% python3 -q
>>> import numpy as np
>>> import numpy.linalg as la
>>> np.set_printoptions(precision=1, suppress=True, linewidth=140, sign=" ")
>>> def rd(a):
...     return np.round(a, 1) + 0
... 
>>> mat = np.array([[4, 0, 0, 0], [0, -6, 0, 0], [0, 0, 3, 0], [0, 0, 0, 6]])
>>> B = np.array([[-4, -5], [-4, 3]])
>>> Z = np.kron(B, mat)
>>> la.matrix_rank(Z)
np.int64(8)
>>> J = np.array([[4.3, -0.8], [-2.2, -3.4], [-0.3, -1.5]])
>>> rd(la.norm(J[1], 1)), rd(la.norm(J[1], np.inf))
(np.float64(5.6), np.float64(3.4))
>>> rd(la.norm(J, axis=1))
array([ 4.4,  4. ,  1.5])
>>> rd(la.norm(J, "nuc"))
np.float64(8.6)
>>> rd(la.norm(J[1] - J[0]))
np.float64(7.0)
>>> rng = np.random.default_rng(19031)
>>> B = J + rng.integers(-2, 3, (3, 1)) @ rng.integers(-2, 3, (1, 2))
>>> rd(B)
array([[ 3.3, -2.8],
       [-1.2, -1.4],
       [ 0.7,  0.5]])
>>> la.matrix_rank(B - J, tol=1e-8)
np.int64(1)
>>> Q = J.astype(float).copy()
>>> for j in range(2):
...     Q[:, j] -= Q[:, :j] @ (Q[:, :j].T @ Q[:, j])
...     Q[:, j] /= la.norm(Q[:, j])
... 
>>> rd(Q.T @ J)
array([[ 4.8,  0.9],
       [ 0. ,  3.7]])
>>> rd(Q)
array([[ 0.9, -0.4],
       [-0.5, -0.8],
       [-0.1, -0.4]])
>>> rd(Q.T @ Q)
array([[ 1.,  0.],
       [ 0.,  1.]])
>>> T = np.stack([J, 3 * J, J[::-1]])
>>> rd(T.sum(axis=0))
array([[ 16.9,  -4.7],
       [-11. , -17. ],
       [  3.1,  -6.8]])
>>> T.shape
(3, 3, 2)
>>> (T @ J.T).shape
(3, 3, 3)
>>> la.matrix_rank(T.reshape(3, -1))
np.int64(2)
>>> B = np.array([[1, 1], [0, -1], [0, 0]])
>>> Z = np.array([[-3, -1, 3, -1], [3, 0, -3, 3]])
>>> M = B @ Z
>>> M
array([[ 0, -1,  0,  2],
       [-3,  0,  3, -3],
       [ 0,  0,  0,  0]])
>>> # rank 2
>>> rd(la.norm(M, axis=0))
array([ 3. ,  1. ,  3. ,  3.6])
>>> rd(la.norm(M[2], 1)), rd(la.norm(M[2], np.inf))
(np.float64(0.0), np.float64(0.0))
>>> rd(la.norm(M, 2))
np.float64(5.3)
>>> rd(la.norm(M, "nuc"))
np.float64(7.2)
>>> M[2] @ M[1]
np.int64(0)
>>> rd(la.norm(M, axis=1))
array([ 2.2,  5.2,  0. ])
>>> rd(la.norm(M[2] - M[1]))
np.float64(5.2)
>>> [round(float(x), 1) for x in la.svd(M, compute_uv=False)[:3]]
[5.3, 1.9, 0.0]
>>> np.argsort(-la.norm(M, axis=0).round(6), kind="stable")[:3]
array([ 3,  0,  2])
>>> la.cond(M) > 100
np.True_
>>> rd(la.norm(M, 2) / la.norm(M))
np.float64(0.9)
